In [1]: import numpy as np

In [2]: import numpy.linalg as la

In [3]: np.set_printoptions(suppress=True, linewidth=120)

In [4]: def tidy(a):
   ...:     return np.round(a, 3) + 0
   ...: 

In [5]: F = np.load("mat.npy")

In [6]: print(F)
[[ 1.5 -0.5  0.2  0.6]
 [ 1.3  0.2  0.5 -0.8]
 [ 0.8  0.7 -0.8  0. ]
 [-0.7  1.4  0.9  0.2]]

In [7]: q = F.astype(float).copy()

In [8]: for j in range(4):
   ...:     q[:, j] -= q[:, :j] @ (q[:, :j].T @ q[:, j])
   ...:     q[:, j] /= la.norm(q[:, j])
   ...: 

In [9]: print(tidy(q.T @ q))
[[1. 0. 0. 0.]
 [0. 1. 0. 0.]
 [0. 0. 1. 0.]
 [0. 0. 0. 1.]]

In [10]: M = np.array([[1, 1, 1, 2], [1, 14, 8, 11], [1, 8, 7, 7], [2, 11, 7, 17]])

In [11]: q, evecs = la.qr(M[:, :1])[0], la.qr(M[:, 1:])[0]

In [12]: sigma = la.svd(q.T @ evecs, compute_uv=False)

In [13]: print(tidy(sigma))
[0.965]

In [14]: print(tidy(np.degrees(np.arccos(sigma.clip(0, 1)))))
[15.135]

In [15]: x0 = np.array([3, 1, 0, 2])

In [16]: y = M @ x0

In [17]: beta, lr = np.zeros(4), 1 / la.norm(M, 2) ** 2

In [18]: for i in range(30):
    ...:     beta -= lr * M.T @ (M @ beta - y)
    ...:     if i % 10 == 0: print(i, round(la.norm(M @ beta - y), 3))
    ...: 
0 6.515
10 5.124
20 4.093

In [19]: print(tidy(beta))
[0.297 0.962 0.617 1.982]

In [20]: print(tidy(la.cond(M)))
47.483

In [21]: r0 = np.array([0, 2, 1, 3])

In [22]: M2 = M + np.outer(r0, np.eye(4)[2])

In [23]: print(la.matrix_rank(M2 - M))
1

In [24]: print(la.matrix_rank(la.inv(M2) - la.inv(M), tol=1e-8))
1

In [25]: x0 = np.array([1, 3, 0, 2])

In [26]: h = np.maximum(M @ x0, 0)

In [27]: print(h)
[ 8 65 39 69]

In [28]: print(np.maximum(M @ x0, 0) - np.maximum(-M @ x0, 0))
[ 8 65 39 69]

In [29]: print(M * (h > 1e-9)[:, None])
[[ 1  1  1  2]
 [ 1 14  8 11]
 [ 1  8  7  7]
 [ 2 11  7 17]]

In [30]: print(tidy(np.tanh(M @ x0)))
[1. 1. 1. 1.]

In [31]: print(np.maximum(M @ (3 * x0), 0))
[ 24 195 117 207]

In [32]: feats = np.load("case13.npy")

In [33]: print(feats)
[[1 0]
 [1 1]]

In [34]: M2 = la.inv(feats)

In [35]: print(tidy(la.slogdet(feats)[0]))
1.0

In [36]: print(tidy(la.inv(M2)))
[[1. 0.]
 [1. 1.]]

In [37]: print(np.allclose(M2, feats.T))
False

In [38]: print(M2)
[[ 1.  0.]
 [-1.  1.]]

In [39]: t = np.radians(72)

In [40]: R = np.eye(2)

In [41]: R[0, 0] = R[1, 1] = np.cos(t)

In [42]: R[0, 1], R[1, 0] = -np.sin(t), np.sin(t)

In [43]: print(tidy(R))
[[ 0.309 -0.951]
 [ 0.951  0.309]]

In [44]: M2 = feats @ R.T

In [45]: print(np.allclose(la.norm(feats, axis=1), la.norm(M2, axis=1)))
True

In [46]: print(tidy(np.abs(M2 - feats).max(axis=0)))
[1.642 0.951]

In [47]: print(tidy(M2))
[[ 0.309  0.951]
 [-0.642  1.26 ]]

In [48]: q, R = la.qr(feats)

In [49]: print(tidy(q @ R))
[[1. 0.]
 [1. 1.]]

In [50]: print(tidy(abs(R[0, 0])), tidy(la.norm(feats[:, 0])))
1.414 1.414

In [51]: print(np.allclose(R.T @ R, feats.T @ feats))
True

In [52]: print(tidy(np.trace(q @ q.T)))
2.0

In [53]: q = feats.astype(float).copy()

In [54]: for j in range(2):
    ...:     q[:, j] -= q[:, :j] @ (q[:, :j].T @ q[:, j])
    ...:     q[:, j] /= la.norm(q[:, j])
    ...: 

In [55]: print(tidy(q.T @ q))
[[1. 0.]
 [0. 1.]]

In [56]: print(tidy(q.T @ feats))
[[1.414 0.707]
 [0.    0.707]]

In [57]: arr = np.load("block14.npy")

In [58]: print(tidy(arr))
[[-0.442 -0.113  1.888 -3.497]
 [-0.442 -2.094 -3.024 -1.509]
 [ 1.767  2.928 -1.676 -1.223]
 [-3.534  1.74  -0.696  0.014]]

In [59]: print(tidy(arr[:, 3] @ arr[:, 1]))
0.0

In [60]: print(tidy(arr @ arr.T))
[[16.  0.  0.  0.]
 [ 0. 16.  0.  0.]
 [ 0.  0. 16.  0.]
 [ 0.  0.  0. 16.]]

In [61]: print(tidy(la.norm(arr, axis=0)))
[4. 4. 4. 4.]
